In [1]: import numpy as np

In [2]: from numpy import linalg as LA

In [3]: np.set_printoptions(precision=3, suppress=True, linewidth=200, sign=" ")

In [4]: arr = np.loadtxt("a.csv", delimiter=",")

In [5]: arr
Out[5]: 
array([[ 3.,  1.,  0.,  0.,  0.,  0.,  0.,  0.,  0.,  0.],
       [ 0.,  3.,  1.,  0.,  0.,  0.,  0.,  0.,  0.,  0.],
       [ 0.,  0.,  3.,  1.,  0.,  0.,  0.,  0.,  0.,  0.],
       [ 0.,  0.,  0.,  3.,  1.,  0.,  0.,  0.,  0.,  0.],
       [ 0.,  0.,  0.,  0.,  3.,  1.,  0.,  0.,  0.,  0.],
       [ 0.,  0.,  0.,  0.,  0.,  3.,  1.,  0.,  0.,  0.],
       [ 0.,  0.,  0.,  0.,  0.,  0.,  3.,  1.,  0.,  0.],
       [ 0.,  0.,  0.,  0.,  0.,  0.,  0.,  3.,  1.,  0.],
       [ 0.,  0.,  0.,  0.,  0.,  0.,  0.,  0.,  3.,  1.],
       [ 0.,  0.,  0.,  0.,  0.,  0.,  0.,  0.,  0.,  3.]])

In [6]: # triangular, det is the product of the diagonal

In [7]: np.sort(LA.eigvals(arr))
Out[7]: array([ 3.,  3.,  3.,  3.,  3.,  3.,  3.,  3.,  3.,  3.])

In [8]: np.prod(np.diag(arr)), np.round(LA.det(arr), 3)
Out[8]: (np.float64(59049.0), np.float64(59049.0))

In [9]: Q, V = LA.qr(arr[:, :5])[0], LA.qr(arr[:, 5:])[0]

In [10]: sig = LA.svd(Q.T @ V, compute_uv=False)

In [11]: sig.round(3) + 0
Out[11]: array([ 0.333,  0.   ,  0.   ,  0.   ,  0.   ])

In [12]: np.degrees(np.arccos(sig.clip(0, 1)))
Out[12]: array([ 70.529,  90.   ,  90.   ,  90.   ,  90.   ])

In [13]: round(LA.norm(Q @ Q.T - V @ V.T, 2), 3)
Out[13]: np.float64(1.0)

In [14]: x0 = np.array([2, 2, 1, 2, 0, 0, 0, 1, 2, 1])

In [15]: rhs = arr @ x0

In [16]: beta, lr = np.zeros(10), 1 / LA.norm(arr, 2) ** 2

In [17]: for i in range(40):
    ...:     beta -= lr * arr.T @ (arr @ beta - rhs)
    ...:     if i % 10 == 0: print(i, round(LA.norm(arr @ beta - rhs), 3))
    ...: 
0 2.705
10 0.046
20 0.002
30 0.0

In [18]: round(float(LA.cond(arr)), 3)
Out[18]: 1.931

In [19]: beta.round(3) + 0
Out[19]: array([ 2.,  2.,  1.,  2.,  0.,  0.,  0.,  1.,  2.,  1.])

In [20]: Q, r_ = LA.qr(arr)

In [21]: Q
Out[21]: 
array([[ 1.,  0.,  0.,  0.,  0.,  0.,  0.,  0.,  0.,  0.],
       [-0.,  1.,  0.,  0.,  0.,  0.,  0.,  0.,  0.,  0.],
       [-0., -0.,  1.,  0.,  0.,  0.,  0.,  0.,  0.,  0.],
       [-0., -0., -0.,  1.,  0.,  0.,  0.,  0.,  0.,  0.],
       [-0., -0., -0., -0.,  1.,  0.,  0.,  0.,  0.,  0.],
       [-0., -0., -0., -0., -0.,  1.,  0.,  0.,  0.,  0.],
       [-0., -0., -0., -0., -0., -0.,  1.,  0.,  0.,  0.],
       [-0., -0., -0., -0., -0., -0., -0.,  1.,  0.,  0.],
       [-0., -0., -0., -0., -0., -0., -0., -0.,  1.,  0.],
       [-0., -0., -0., -0., -0., -0., -0., -0., -0.,  1.]])

In [22]: np.trace(Q @ Q.T)
Out[22]: np.float64(10.0)

In [23]: abs(r_[0, 0]), round(float(LA.norm(arr[:, 0])), 3)
Out[23]: (np.float64(3.0), 3.0)

In [24]: Q.shape, r_.shape
Out[24]: ((10, 10), (10, 10))

In [25]: np.allclose(r_.T @ r_, arr.T @ arr)
Out[25]: True

In [26]: x0 = np.array([-1, 0, 0, 2, 0, 3, 1, -2, 3, -2])

In [27]: rhs = arr @ x0

In [28]: rhs
Out[28]: array([-3.,  0.,  2.,  6.,  3., 10.,  1., -3.,  7., -6.])

In [29]: np.round(LA.solve(arr.T, arr[0]), 3) + 0
Out[29]: array([ 1.,  0.,  0.,  0.,  0.,  0.,  0.,  0.,  0.,  0.])

In [30]: LA.solve(arr, arr[:, 5])
Out[30]: array([ 0.,  0.,  0.,  0.,  0.,  1.,  0.,  0.,  0.,  0.])

In [31]: LA.solve(arr, rhs)
Out[31]: array([-1.,  0.,  0.,  2.,  0.,  3.,  1., -2.,  3., -2.])

In [32]: F = np.loadtxt("w.csv", delimiter=",")

In [33]: F
Out[33]: 
array([[-1.383, -0.138,  0.304, -0.315, -0.531, -1.262],
       [ 0.415, -0.192,  1.87 ,  0.119, -0.492,  0.194],
       [-0.553, -1.177,  0.109, -1.161,  0.465,  0.856],
       [-0.277,  1.56 ,  0.225, -1.095, -0.058,  0.485],
       [ 1.107, -0.341, -0.418, -1.058, -1.009, -0.588],
       [-0.553, -0.084, -0.416,  0.469, -1.496,  1.027]])

In [34]: round(np.abs(F).max(), 3)
Out[34]: np.float64(1.87)

In [35]: round(LA.norm(F), 3)
Out[35]: np.float64(4.899)

In [36]: F.shape
Out[36]: (6, 6)

In [37]: LA.matrix_rank(F)
Out[37]: np.int64(6)

In [38]: np.unravel_index(np.abs(F).argmax(), F.shape)
Out[38]: (np.int64(1), np.int64(2))

In [39]: np.count_nonzero(F)
Out[39]: np.int64(36)

In [40]: LA.svd(F, compute_uv=False)
Out[40]: array([ 2.,  2.,  2.,  2.,  2.,  2.])

In [41]: F.sum(axis=1)
Out[41]: array([-3.326,  1.914, -1.461,  0.841, -2.308, -1.053])

In [42]: x0 = np.array([0, 1, -3, -3, 2, -1, -1, 2, 3, -2])

In [43]: np.einsum("ij,j->i", arr, x0)
Out[43]: array([  1.,   0., -12.,  -7.,   5.,  -4.,  -1.,   9.,   7.,  -6.])

In [44]: LA.norm(arr @ x0) <= LA.norm(arr, 2) * LA.norm(x0) + 1e-9
Out[44]: np.True_

In [45]: M2 = np.array([[0]])

In [46]: W2 = np.array([[0, 2, 0], [0, 2, 0], [0, 2, 1]])

In [47]: mat = np.block([[M2, np.array([[-1, 1, 4]])], [np.zeros((3, 1)), W2]])

In [48]: mat
Out[48]: 
array([[ 0., -1.,  1.,  4.],
       [ 0.,  0.,  2.,  0.],
       [ 0.,  0.,  2.,  0.],
       [ 0.,  0.,  2.,  1.]])

In [49]: rank = LA.matrix_rank(mat)

In [50]: rank
Out[50]: np.int64(3)

In [51]: ns = LA.svd(mat)[2][rank:].T

In [52]: ns @ ns.T
Out[52]: 
array([[ 1.,  0.,  0.,  0.],
       [ 0.,  0.,  0.,  0.],
       [ 0.,  0.,  0.,  0.],
       [ 0.,  0.,  0.,  0.]])

In [53]: LA.matrix_rank(mat.T @ mat), LA.matrix_rank(mat @ mat.T)
Out[53]: (np.int64(3), np.int64(3))

In [54]: np.allclose(mat @ ns, 0)
Out[54]: True

In [55]: ns.shape
Out[55]: (4, 1)

In [56]: U, sig, vt = LA.svd(mat)

In [57]: V = vt[:(sig > 1e-8).sum()]

In [58]: rng = np.random.default_rng(65149)

In [59]: x0 = mat[1] + 4 * mat[2] + rng.integers(2) * np.eye(4)[2]

In [60]: x0
Out[60]: array([  0.,   0.,  11.,   0.])

In [61]: LA.matrix_rank(np.vstack([mat, x0]))
Out[61]: np.int64(3)

In [62]: np.allclose(mat @ mat.T, mat.T @ mat)
Out[62]: False

In [63]: np.trace(mat)
Out[63]: np.float64(3.0)

In [64]: LA.matrix_power(mat, 4)
Out[64]: 
array([[  0.,   0.,  56.,   4.],
       [  0.,   0.,  16.,   0.],
       [  0.,   0.,  16.,   0.],
       [  0.,   0.,  30.,   1.]])

In [65]: np.sort(np.abs(LA.eigvals(mat)))
Out[65]: array([ 0.,  0.,  1.,  2.])

In [66]: round(LA.det(mat), 3)
Out[66]: np.float64(0.0)

In [67]: mat @ mat
Out[67]: 
array([[ 0.,  0.,  8.,  4.],
       [ 0.,  0.,  4.,  0.],
       [ 0.,  0.,  4.,  0.],
       [ 0.,  0.,  6.,  1.]])

In [68]: J = np.loadtxt("run0.csv", delimiter=",")

In [69]: J
Out[69]: 
array([[ 28.,   1.,   0.,   2.,   1.,   1.,   0.,   3.,   1.,   3.,   0.,   1.],
       [  1.,  -8.,   0.,   2.,   3.,   3.,   3.,   3.,   1.,   2.,   1.,   3.],
       [  3.,   0., -23.,   3.,   1.,   2.,   0.,   0.,   3.,   2.,   1.,   0.],
       [  0.,   0.,   0.,  -3.,   2.,   1.,   1.,   1.,   1.,   0.,   1.,   2.],
       [  1.,   1.,   2.,   0.,  16.,   2.,   1.,   1.,   3.,   1.,   1.,   3.],
       [  1.,   0.,   1.,   3.,   2.,  -8.,   1.,   0.,   0.,   0.,   3.,   1.],
       [  2.,   1.,   3.,   2.,   2.,   2.,   7.,   3.,   0.,   0.,   2.,   3.],
       [  2.,   2.,   3.,   1.,   0.,   1.,   2.,  43.,   1.,   0.,   3.,   3.],
       [  3.,   1.,   2.,   3.,   3.,   1.,   3.,   3., -17.,   2.,   2.,   1.],
       [  0.,   1.,   2.,   0.,   1.,   1.,   2.,   2.,   1.,  20.,   0.,   1.],
       [  3.,   3.,   2.,   1.,   2.,   2.,   2.,   2.,   3.,   1.,  45.,   2.],
       [  0.,   1.,   3.,   0.,   2.,   2.,   0.,   1.,   1.,   1.,   1.,   2.]])

In [70]: Q, V = LA.qr(J[:, :1])[0], LA.qr(J[:, 1:])[0]

In [71]: sig = LA.svd(Q.T @ V, compute_uv=False)

In [72]: sig
Out[72]: array([ 0.713])

In [73]: round(LA.norm(Q @ Q.T - V @ V.T, 2), 3)
Out[73]: np.float64(1.0)

In [74]: np.degrees(np.arccos(sig.clip(0, 1)))
Out[74]: array([ 44.495])

In [75]: (sig > 0.9).sum()
Out[75]: np.int64(0)

In [76]: E = (rng.random((9, 9)) < 0.3) + np.eye(9)

In [77]: E /= E.sum(axis=1, keepdims=True)

In [78]: E
Out[78]: 
array([[ 1.   ,  0.   ,  0.   ,  0.   ,  0.   ,  0.   ,  0.   ,  0.   ,  0.   ],
       [ 0.333,  0.333,  0.   ,  0.   ,  0.   ,  0.   ,  0.333,  0.   ,  0.   ],
       [ 0.   ,  0.   ,  0.333,  0.333,  0.   ,  0.   ,  0.333,  0.   ,  0.   ],
       [ 0.   ,  0.333,  0.   ,  0.667,  0.   ,  0.   ,  0.   ,  0.   ,  0.   ],
       [ 0.5  ,  0.   ,  0.   ,  0.   ,  0.5  ,  0.   ,  0.   ,  0.   ,  0.   ],
       [ 0.   ,  0.   ,  0.   ,  0.333,  0.   ,  0.667,  0.   ,  0.   ,  0.   ],
       [ 0.   ,  0.   ,  0.   ,  0.   ,  0.   ,  0.   ,  1.   ,  0.   ,  0.   ],
       [ 0.   ,  0.   ,  0.   ,  0.   ,  0.   ,  0.   ,  0.   ,  0.5  ,  0.5  ],
       [ 0.   ,  0.2  ,  0.   ,  0.2  ,  0.2  ,  0.2  ,  0.   ,  0.   ,  0.2  ]])

In [79]: r0, r1 = E[5], E[0]

In [80]: round(float(r0 @ r0), 3)
Out[80]: 0.556

In [81]: r0 @ r1
Out[81]: np.float64(0.0)

In [82]: p = (r0 @ r1) / (r0 @ r0) * r0

In [83]: r1 - p
Out[83]: array([ 1.,  0.,  0.,  0.,  0.,  0.,  0.,  0.,  0.])

In [84]: E @ np.ones(9)
Out[84]: array([ 1.,  1.,  1.,  1.,  1.,  1.,  1.,  1.,  1.])

In [85]: np.round(LA.matrix_power(E, 100), 3) + 0
Out[85]: 
array([[ 1.   ,  0.   ,  0.   ,  0.   ,  0.   ,  0.   ,  0.   ,  0.   ,  0.   ],
       [ 0.5  ,  0.   ,  0.   ,  0.   ,  0.   ,  0.   ,  0.5  ,  0.   ,  0.   ],
       [ 0.25 ,  0.   ,  0.   ,  0.   ,  0.   ,  0.   ,  0.75 ,  0.   ,  0.   ],
       [ 0.5  ,  0.   ,  0.   ,  0.   ,  0.   ,  0.   ,  0.5  ,  0.   ,  0.   ],
       [ 1.   ,  0.   ,  0.   ,  0.   ,  0.   ,  0.   ,  0.   ,  0.   ,  0.   ],
       [ 0.5  ,  0.   ,  0.   ,  0.   ,  0.   ,  0.   ,  0.5  ,  0.   ,  0.   ],
       [ 0.   ,  0.   ,  0.   ,  0.   ,  0.   ,  0.   ,  1.   ,  0.   ,  0.   ],
       [ 0.625,  0.   ,  0.   ,  0.   ,  0.   ,  0.   ,  0.375,  0.   ,  0.   ],
       [ 0.625,  0.   ,  0.   ,  0.   ,  0.   ,  0.   ,  0.375,  0.   ,  0.   ]])

In [86]: LA.matrix_power(E, 2)
Out[86]: 
array([[ 1.   ,  0.   ,  0.   ,  0.   ,  0.   ,  0.   ,  0.   ,  0.   ,  0.   ],
       [ 0.444,  0.111,  0.   ,  0.   ,  0.   ,  0.   ,  0.444,  0.   ,  0.   ],
       [ 0.   ,  0.111,  0.111,  0.333,  0.   ,  0.   ,  0.444,  0.   ,  0.   ],
       [ 0.111,  0.333,  0.   ,  0.444,  0.   ,  0.   ,  0.111,  0.   ,  0.   ],
       [ 0.75 ,  0.   ,  0.   ,  0.   ,  0.25 ,  0.   ,  0.   ,  0.   ,  0.   ],
       [ 0.   ,  0.111,  0.   ,  0.444,  0.   ,  0.444,  0.   ,  0.   ,  0.   ],
       [ 0.   ,  0.   ,  0.   ,  0.   ,  0.   ,  0.   ,  1.   ,  0.   ,  0.   ],
       [ 0.   ,  0.1  ,  0.   ,  0.1  ,  0.1  ,  0.1  ,  0.   ,  0.25 ,  0.35 ],
       [ 0.167,  0.173,  0.   ,  0.24 ,  0.14 ,  0.173,  0.067,  0.   ,  0.04 ]])

In [87]: p = np.eye(9)[1]

In [88]: for _ in range(6):
    ...:     p = p @ E
    ...:     print(p.round(3))
    ...: 
[ 0.333  0.333  0.     0.     0.     0.     0.333  0.     0.   ]
[ 0.444  0.111  0.     0.     0.     0.     0.444  0.     0.   ]
[ 0.481  0.037  0.     0.     0.     0.     0.481  0.     0.   ]
[ 0.494  0.012  0.     0.     0.     0.     0.494  0.     0.   ]
[ 0.498  0.004  0.     0.     0.     0.     0.498  0.     0.   ]
[ 0.499  0.001  0.     0.     0.     0.     0.499  0.     0.   ]

In [89]: idx = rng.permutation(9)

In [90]: M2 = E[:, idx] * rng.choice([-1, 1], 9)

In [91]: M2
Out[91]: 
array([[-0.   ,  0.   , -0.   , -0.   , -1.   , -0.   ,  0.   , -0.   ,  0.   ],
       [-0.   ,  0.333, -0.   , -0.   , -0.333, -0.   ,  0.   , -0.   ,  0.333],
       [-0.   ,  0.333, -0.   , -0.333, -0.   , -0.   ,  0.   , -0.333,  0.   ],
       [-0.   ,  0.   , -0.   , -0.   , -0.   , -0.   ,  0.   , -0.667,  0.333],
       [-0.   ,  0.   , -0.   , -0.   , -0.5  , -0.   ,  0.5  , -0.   ,  0.   ],
       [-0.   ,  0.   , -0.667, -0.   , -0.   , -0.   ,  0.   , -0.333,  0.   ],
       [-0.   ,  1.   , -0.   , -0.   , -0.   , -0.   ,  0.   , -0.   ,  0.   ],
       [-0.5  ,  0.   , -0.   , -0.   , -0.   , -0.5  ,  0.   , -0.   ,  0.   ],
       [-0.   ,  0.   , -0.2  , -0.   , -0.   , -0.2  ,  0.2  , -0.2  ,  0.2  ]])

In [92]: U, _, vt = LA.svd(E.T @ M2)

In [93]: np.round(U @ vt, 3) + 0
Out[93]: 
array([[ 0.,  0.,  0.,  0., -1.,  0.,  0.,  0.,  0.],
       [ 0.,  0.,  0.,  0.,  0.,  0.,  0.,  0.,  1.],
       [ 0.,  0.,  0., -1.,  0.,  0.,  0.,  0.,  0.],
       [ 0.,  0.,  0.,  0.,  0.,  0.,  0., -1.,  0.],
       [ 0.,  0.,  0.,  0.,  0.,  0.,  1.,  0.,  0.],
       [ 0.,  0., -1.,  0.,  0.,  0.,  0.,  0.,  0.],
       [ 0.,  1.,  0.,  0.,  0.,  0.,  0.,  0.,  0.],
       [-1.,  0.,  0.,  0.,  0.,  0.,  0.,  0.,  0.],
       [ 0.,  0.,  0.,  0.,  0., -1.,  0.,  0.,  0.]])

In [94]: idx
Out[94]: array([ 7,  6,  5,  2,  0,  8,  4,  3,  1])
